% python3 -q
>>> import numpy as np
>>> import numpy.linalg as la
>>> np.set_printoptions(precision=2, suppress=True, linewidth=200, floatmode="fixed")
>>> J = -1 * np.eye(4) + np.eye(4, k=1)
>>> J
array([[-1.00,  1.00,  0.00,  0.00],
       [ 0.00, -1.00,  1.00,  0.00],
       [ 0.00,  0.00, -1.00,  1.00],
       [ 0.00,  0.00,  0.00, -1.00]])
>>> def softmax(z):
...     e = np.exp(z - z.max(axis=-1, keepdims=True))
...     return e / e.sum(axis=-1, keepdims=True)
... 
>>> softmax(J).sum(axis=1)
array([1.00, 1.00, 1.00, 1.00])
>>> np.round(softmax(10 * J[1]), 2) + 0
array([0.00, 0.00, 1.00, 0.00])
>>> softmax(J[1] + 2)
array([0.20, 0.07, 0.53, 0.20])
>>> softmax(J[1])
array([0.20, 0.07, 0.53, 0.20])
>>> att = J @ J.T / np.sqrt(4)
>>> softmax(att)[1] @ J
array([-0.12, -0.43,  0.43, -0.08])
>>> M = np.load("w.npy")
>>> M
array([[  6.00,   0.31,  -9.75],
       [  6.27,   0.60,  -9.76],
       [  5.14,  -0.79, -11.01],
       [  5.87,   1.49,  -9.05],
       [  4.42,   0.65,  -9.44],
       [  5.11,  -1.26,  -8.65],
       [  4.67,   0.47, -10.78],
       [  4.55,  -0.10,  -9.99],
       [  7.23,  -0.87, -10.01],
       [  4.76,  -1.13,  -9.87],
       [  7.05,   2.05, -11.77],
       [  5.19,  -1.35, -10.42],
       [  4.33,   0.89,  -8.99],
       [  3.77,  -0.54,  -8.62],
       [  5.64,  -1.42, -10.15],
       [  4.16,   2.05,  -8.90],
       [  3.74,  -0.27, -10.40],
       [  4.36,   1.76,  -9.29],
       [  6.77,  -1.99, -10.23],
       [  6.68,   0.90, -10.52],
       [  5.86,   1.88, -11.80],
       [  4.70,  -0.81,  -5.82],
       [  3.53,  -0.49, -11.11],
       [  4.46,  -0.29, -10.42],
       [  5.57,  -0.61,  -8.32],
       [  5.38,  -0.42,  -9.85],
       [  6.54,   0.81, -11.12],
       [  6.58,   0.60, -11.06]])
>>> vec = np.array([0, -1, 2])
>>> target = M @ vec
>>> np.round(la.lstsq(M, target)[0], 2) + 0
array([ 0.00, -1.00,  2.00])
>>> np.round(la.pinv(M) @ M, 2) + 0
array([[1.00, 0.00, 0.00],
       [0.00, 1.00, 0.00],
       [0.00, 0.00, 1.00]])
>>> rng = np.random.default_rng(273444)
>>> target = target + 0.02 * rng.normal(size=28)
>>> target
array([-19.81, -20.13, -21.22, -19.59, -19.51, -16.03, -22.07, -19.84, -19.18, -18.56, -25.59, -19.49, -18.88, -16.67, -18.90, -19.85, -20.52, -20.37, -18.46, -21.95, -25.47, -10.85, -21.76, -20.53,
       -16.05, -19.28, -23.06, -22.75])
>>> b, *_ = la.lstsq(M, target)
>>> round(la.norm(target - M @ b), 2)
np.float64(0.11)
>>> [round(float(la.norm(la.solve(M.T @ M + lam * np.eye(3), M.T @ target))), 2) for lam in (0, 1, 10, 100)]
[2.24, 2.21, 2.04, 1.75]
